$ python -q
>>> import numpy as np
>>> np.set_printoptions(precision=3, suppress=True, linewidth=160)
>>> feats = 4 * np.eye(7) + np.eye(7, k=1)
>>> print(feats)
[[4. 1. 0. 0. 0. 0. 0.]
 [0. 4. 1. 0. 0. 0. 0.]
 [0. 0. 4. 1. 0. 0. 0.]
 [0. 0. 0. 4. 1. 0. 0.]
 [0. 0. 0. 0. 4. 1. 0.]
 [0. 0. 0. 0. 0. 4. 1.]
 [0. 0. 0. 0. 0. 0. 4.]]
>>> print(np.sort(np.linalg.eigvals(feats)))
[4. 4. 4. 4. 4. 4. 4.]
>>> print(feats @ feats)
[[16.  8.  1.  0.  0.  0.  0.]
 [ 0. 16.  8.  1.  0.  0.  0.]
 [ 0.  0. 16.  8.  1.  0.  0.]
 [ 0.  0.  0. 16.  8.  1.  0.]
 [ 0.  0.  0.  0. 16.  8.  1.]
 [ 0.  0.  0.  0.  0. 16.  8.]
 [ 0.  0.  0.  0.  0.  0. 16.]]
>>> print(np.prod(np.diag(feats)), np.round(np.linalg.det(feats), 3))
16384.0 16384.0
>>> m1 = np.loadtxt("data.csv", delimiter=",")
>>> print(m1)
[[1.    0.    0.   ]
 [0.333 0.667 0.   ]
 [0.5   0.    0.5  ]]
>>> t3 = np.stack([m1, 2 * m1, m1[::-1]])
>>> print(np.linalg.norm(t3, axis=(1, 2)))
[1.434 2.868 1.434]
>>> print((t3 @ m1.T).shape)
(3, 3, 3)
>>> print(t3.shape)
(3, 3, 3)
>>> print(np.einsum("bij,cij->bc", t3, t3))
[[2.056 4.112 1.556]
 [4.112 8.223 3.112]
 [1.556 3.112 2.056]]
>>> print(round(float(np.linalg.norm(m1[0], 1)), 3), np.round(np.linalg.norm(m1[0], np.inf), 3))
1.0 1.0
>>> print(round(float(np.linalg.norm(m1[0] - m1[2])), 3))
0.707
>>> print(m1[0] @ m1[2])
0.5
>>> Y = m1 / np.linalg.norm(m1, axis=1, keepdims=True)
>>> G = Y @ Y.T
>>> print(G)
[[1.    0.447 0.707]
 [0.447 1.    0.316]
 [0.707 0.316 1.   ]]
>>> print(G[0])
[1.    0.447 0.707]
>>> print(round(np.degrees(np.arccos(np.clip(G[0, 2], -1, 1))), 3))
45.0
>>> print(np.argwhere(np.triu(np.abs(G) > 0.95, 1)))
[]
>>> print(np.linalg.norm(Y, axis=1))
[1. 1. 1.]
>>> Q, _ = np.linalg.qr(np.array([[-0.1, -0.8, 0.1, -0.7, -0.3, -1.1],
...     [1.1, 0.5, 0.9, -0.5, -1.3, 1.2],
...     [0.3, -0.4, -0.2, 2.0, 1.7, -0.1],
...     [0.0, -1.3, -0.7, -1.7, -1.2, -0.1],
...     [2.2, -1.5, 0.9, -0.5, 0.9, -0.6],
...     [-0.7, 1.0, 0.7, 1.5, -0.1, -1.4]]))
>>> W0 = 4 * Q
>>> print(W0)
[[-0.155  1.673  2.372 -0.413  0.059 -2.716]
 [ 1.708 -2.116 -0.053 -1.342 -2.266 -1.292]
 [ 0.466  0.475 -0.848  3.397 -1.5   -1.024]
 [ 0.     2.551 -0.357 -1.13  -2.489  1.377]
 [ 3.415  0.674  1.16   0.501  0.949  1.178]
 [-1.087 -1.24   2.86   0.98  -1.231  1.62 ]]
>>> rng = np.random.default_rng(2440)
>>> lab = rng.permutation(6)
>>> print(lab)
[2 0 1 4 3 5]
>>> Y = W0[lab][:, lab]
>>> print(np.allclose(Y, W0))
False
>>> print(Y)
[[-0.848  0.466  0.475 -1.5    3.397 -1.024]
 [ 2.372 -0.155  1.673  0.059 -0.413 -2.716]
 [-0.053  1.708 -2.116 -2.266 -1.342 -1.292]
 [ 1.16   3.415  0.674  0.949  0.501  1.178]
 [-0.357  0.     2.551 -2.489 -1.13   1.377]
 [ 2.86  -1.087 -1.24  -1.231  0.98   1.62 ]]
>>> print(np.sort(np.abs(np.linalg.eigvals(Y))))
[4. 4. 4. 4. 4. 4.]
>>> print(np.linalg.svd(Y, compute_uv=False))
[4. 4. 4. 4. 4. 4.]
>>> print(Y.shape)
(6, 6)
>>> print(np.count_nonzero(Y))
35
>>> print(round(float(np.abs(Y).max()), 3))
3.415
>>> print(Y.sum(axis=1))
[ 0.967  0.819 -5.361  7.876 -0.049  1.902]
>>> print(Y.mean(axis=0))
[ 0.856  0.724  0.336 -1.08   0.332 -0.143]
>>> print(np.round(W0[:, 4] @ W0[:, 2], 3))
-0.0
>>> print(np.round(W0.T @ W0, 3) + 0)
[[16.  0.  0.  0.  0.  0.]
 [ 0. 16.  0.  0.  0.  0.]
 [ 0.  0. 16.  0.  0.  0.]
 [ 0.  0.  0. 16.  0.  0.]
 [ 0.  0.  0.  0. 16.  0.]
 [ 0.  0.  0.  0.  0. 16.]]
>>> w1 = np.array([[2, 2, 0],
...     [2, -2, 5],
...     [-5, 0, 2],
...     [3, 5, 2],
...     [-1, 3, -5],
...     [-4, 1, 1]])
>>> b = np.array([1, 0, 2])
>>> H = np.maximum(W0 @ w1 + b, 0)
>>> print(H)
[[ 1.741  0.    11.268]
 [ 3.859  0.     0.   ]
 [22.907 11.441 15.954]
 [ 1.479  0.    25.598]
 [ 0.    12.008  5.127]
 [ 0.     3.135 11.257]]
>>> print(np.linalg.matrix_rank(H))
3
>>> cent = np.array([[1, 2, 1], [3, 2, 1], [1, 1, 2]])
>>> print(w1 @ cent)
[[ 8  8  4]
 [ 1  5 10]
 [-3 -8 -1]
 [20 18 12]
 [ 3 -1 -8]
 [ 0 -5 -1]]
>>> print(np.linalg.matrix_rank(m1 - m1[0, 0] * np.eye(3)))
2
>>> print(m1 @ m1)
[[1.    0.    0.   ]
 [0.555 0.445 0.   ]
 [0.75  0.    0.25 ]]
>>> print(round(float(np.prod(np.diag(m1))), 3), np.round(np.linalg.det(m1), 3))
0.334 0.334
>>> print(np.sort(np.linalg.eigvals(m1)))
[0.5   0.667 1.   ]
>>> Y = np.array([[2, 0, 4, 3], [5, 2, 5, 1], [0, 1, 4, 1], [1, 2, 2, 2]])
>>> arr = Y.T @ Y
>>> print(arr)
[[30 12 35 13]
 [12  9 18  7]
 [35 18 61 25]
 [13  7 25 15]]
>>> print(round(np.linalg.det(arr), 3))
9409.0
>>> G = arr.T @ arr
>>> print(G)
[[2438 1189 3726 1544]
 [1189  598 1855  774]
 [3726 1855 5895 2481]
 [1544  774 2481 1068]]
>>> print(np.trace(G), (arr ** 2).sum())
9999 9999
>>> print(np.diag(G))
[2438  598 5895 1068]
>>> print((arr @ arr.T).shape)
(4, 4)
